$ python -q
>>> import numpy as np
>>> np.set_printoptions(precision=2, suppress=True, linewidth=200, sign=" ")
>>> A2 = np.array([[2, 1], [3, -3]])
>>> X = np.kron(np.eye(2, dtype=int), A2)
>>> X
array([[ 2,  1,  0,  0],
       [ 3, -3,  0,  0],
       [ 0,  0,  2,  1],
       [ 0,  0,  3, -3]])
>>> f, v = X[3], X[2]
>>> f @ f
np.int64(18)
>>> pr = (f @ v) / (f @ f) * f
>>> (v - pr) @ f
np.float64(0.0)
>>> np.linalg.matrix_rank(np.outer(f, v))
np.int64(1)
>>> v - pr
array([ 0. ,  0. ,  1.5,  1.5])
>>> rng = np.random.default_rng(61995)
>>> A2 = X + rng.integers(-2, 3, (4, 2)) @ rng.integers(-2, 3, (2, 4))
>>> A2
array([[ 2,  1,  0,  0],
       [-1,  1,  0,  3],
       [ 5, -5,  5, -2],
       [-4,  4,  3,  0]])
>>> A2 - X
array([[ 0,  0,  0,  0],
       [-4,  4,  0,  3],
       [ 5, -5,  3, -3],
       [-4,  4,  0,  3]])
>>> print(np.abs(A2 - X).sum(axis=1))
[  0  11  16  11]
>>> f = np.array([3, 3, -1, 2])
>>> A2 = X + np.outer(f, np.eye(4)[1])
>>> np.linalg.matrix_rank(A2 - X)
np.int64(1)
>>> round(float(np.linalg.det(A2) / np.linalg.det(X)), 2), np.round(1 + np.linalg.solve(X, f)[1], 2)
(1.33, np.float64(1.33))
>>> A2
array([[ 2.,  4.,  0.,  0.],
       [ 3.,  0.,  0.,  0.],
       [ 0., -1.,  2.,  1.],
       [ 0.,  2.,  3., -3.]])
>>> np.linalg.matrix_rank(np.linalg.inv(A2) - np.linalg.inv(X), tol=1e-8)
np.int64(1)
>>> K = np.load("data.npy")
>>> K
array([[  9,   6,   6,   6,   3,   8],
       [  6,  11,   6,   7,   7,   9],
       [  6,   6,   8,   5,   6,   9],
       [  6,   7,   5,   7,   5,   6],
       [  3,   7,   6,   5,  11,  11],
       [  8,   9,   9,   6,  11,  17]])
>>> x = np.ones(6)
>>> for _ in range(3):
...     x = K @ x
...     x /= np.linalg.norm(x)
...     print(round(x @ K @ x, 2))
... 
45.41
45.44
45.44
>>> x
array([ 0.34,  0.42,  0.36,  0.32,  0.4 ,  0.56])
>>> M = np.array([[0, 1, 0, 0], [1, 0, 0, 0], [0, 0, 0, 1], [0, 0, 1, 0]])
>>> M @ M
array([[ 1,  0,  0,  0],
       [ 0,  1,  0,  0],
       [ 0,  0,  1,  0],
       [ 0,  0,  0,  1]])
>>> np.flatnonzero(np.linalg.matrix_power((M != 0) + (M.T != 0) + np.eye(4), 4)[2])
array([ 2,  3])
>>> round(np.linalg.det(M), 2)
np.float64(1.0)
>>> np.argwhere(np.triu(M))
array([[ 0,  1],
       [ 2,  3]])
>>> low = np.diag(M.sum(axis=1)) - M
>>> print(np.linalg.matrix_rank(low))
2
>>> vals, evecs = np.linalg.eig(M)
>>> np.sort(np.linalg.eigvals(M @ M))
array([ 1.,  1.,  1.,  1.])
>>> np.sort(np.linalg.eigvals(np.linalg.inv(M)))
array([-1., -1.,  1.,  1.])
>>> print([round(float(np.linalg.det(M[:i, :i])), 2) + 0 for i in range(1, 5)])
[0.0, -1.0, 0.0, 1.0]
>>> m1 = np.load("dump.npy")
>>> m1
array([[ 0.94, -0.91,  0.98, -0.82],
       [-0.99,  0.7 , -1.  , -0.83],
       [-0.2 ,  0.12, -0.06, -0.18],
       [ 0.37, -0.43,  0.4 , -0.51],
       [ 0.99, -0.98,  0.99, -0.96],
       [-0.61, -0.18, -1.  ,  0.08],
       [ 0.91, -0.86,  0.9 , -0.49],
       [ 0.98, -0.9 ,  1.  , -0.51],
       [ 0.73,  0.12,  1.  ,  0.09],
       [-0.25,  0.71,  0.14,  0.94],
       [ 0.83, -0.98,  0.1 , -1.  ],
       [-0.55,  0.65, -0.39,  0.68],
       [-0.45,  0.02,  0.53, -0.95],
       [ 0.94, -0.46,  1.  ,  0.34],
       [ 0.95, -0.96,  0.76, -0.81],
       [-0.94,  0.9 , -0.21, -0.5 ],
       [ 0.28, -0.79, -0.83, -0.88],
       [ 0.12, -0.69, -0.85, -0.81],
       [ 0.99, -0.92,  1.  ,  0.09],
       [ 0.88,  0.2 ,  1.  ,  0.92],
       [ 0.22, -0.45,  0.29, -0.77],
       [-0.22,  0.18, -0.34,  0.17],
       [-0.65, -0.64, -0.98, -0.99],
       [-0.79,  0.83, -0.89,  0.91]])
>>> x = np.array([-2, -2, -3, -4])
>>> target = m1 @ x
>>> np.linalg.solve(m1.T @ m1, m1.T @ target)
array([-2., -2., -3., -4.])
>>> np.linalg.lstsq(m1, target)[0]
array([-2., -2., -3., -4.])
>>> target = target + 0.1 * rng.normal(size=24)
>>> target
array([ 0.04,  6.84,  1.11,  1.  ,  0.82,  4.36, -0.79, -1.24, -4.97, -5.17,  3.98, -1.78,  3.08, -5.35,  0.92,  2.58,  6.94,  6.87, -3.69, -8.8 ,  2.74,  0.28,  9.5 , -0.97])
>>> c, *_ = np.linalg.lstsq(m1, target)
>>> print(round(float(np.linalg.norm(target - m1 @ c)), 2))
0.43
>>> c
array([-2.02, -2.01, -3.01, -3.96])
>>> print(c.round())
[-2. -2. -3. -4.]
>>> [round(float(np.linalg.norm(np.linalg.solve(m1.T @ m1 + lam * np.eye(4), m1.T @ target))), 2) for lam in (0, 1, 10, 100)]
[5.74, 5.33, 3.37, 0.73]
>>> np.round(m1.T @ (target - m1 @ c), 2) + 0
array([ 0.,  0.,  0.,  0.])
